$ ipython --no-banner

In [1]: import numpy as np

In [2]: np.set_printoptions(precision=3, suppress=True, linewidth=120)

In [3]: rnd = lambda a: np.round(a, 3) + 0

In [4]: Z = np.sign(np.array([[0, 1, 2, 0], [3, 1, 1, 0], [1, 1, 2, 2], [0, 0, 3, 2]]))

In [5]: A2 = (np.tril(Z, -1) + np.eye(4)) @ (np.triu(Z, 1) + np.eye(4))

In [6]: evals = np.array([0, 0, 1, 0])

In [7]: W0 = np.rint(A2 * evals @ np.linalg.inv(A2)) + 0

In [8]: W0
Out[8]: 
array([[ 0., -2.,  2., -1.],
       [ 0., -4.,  4., -2.],
       [ 0., -6.,  6., -3.],
       [ 0., -2.,  2., -1.]])

In [9]: # row 3 repeats row 0

In [10]: rk = np.linalg.matrix_rank(W0)

In [11]: rk
Out[11]: np.int64(1)

In [12]: null = np.linalg.svd(W0)[2][rk:].T

In [13]: np.linalg.matrix_rank(W0.T @ W0), np.linalg.matrix_rank(W0 @ W0.T)
Out[13]: (np.int64(1), np.int64(1))

In [14]: [int(np.linalg.matrix_rank(np.delete(W0, i, axis=0))) for i in range(4)]
Out[14]: [1, 1, 1, 1]

In [15]: null.shape
Out[15]: (4, 3)

In [16]: print([int(np.linalg.matrix_rank(W0[:, :j + 1])) for j in range(4)])
[0, 1, 1, 1]

In [17]: rnd(W0 @ null)
Out[17]: 
array([[0., 0., 0.],
       [0., 0., 0.],
       [0., 0., 0.],
       [0., 0., 0.]])

In [18]: proj = np.triu(np.array([[2, -2, -1, 1], [2, 0, 2, 2], [-1, 0, -2, 2], [-1, 2, 0, -2]]), 1) + np.eye(4)

In [19]: A2 = proj @ W0 @ np.linalg.inv(proj)

In [20]: rnd(np.poly(A2))
Out[20]: array([ 1., -1.,  0.,  0.,  0.])

In [21]: A2
Out[21]: 
array([[  0.,  10., -30.,  45.],
       [  0., -20.,  60., -90.],
       [  0., -10.,  30., -45.],
       [  0.,  -2.,   6.,  -9.]])

In [22]: proj @ W0 - W0 @ proj
Out[22]: 
array([[  0.,  12.,  -8.,   6.],
       [  0., -16.,  24.,  -8.],
       [  0.,  -4.,  16.,  -2.],
       [  0.,   0.,   4.,   0.]])

In [23]: np.allclose(A2, A2.T)
Out[23]: False

In [24]: print((A2 + A2.T) / 2)
[[  0.    5.  -15.   22.5]
 [  5.  -20.   25.  -46. ]
 [-15.   25.   30.  -19.5]
 [ 22.5 -46.  -19.5  -9. ]]

In [25]: A2 = np.array([[1, 2, 0], [2, 1, 2]])

In [26]: Z = np.kron(A2, W0)

In [27]: print(Z.shape)
(8, 12)

In [28]: rnd(np.linalg.norm(Z, 2)), rnd(np.linalg.norm(A2, 2) * np.linalg.norm(W0, 2))
Out[28]: (np.float64(39.354), np.float64(39.354))
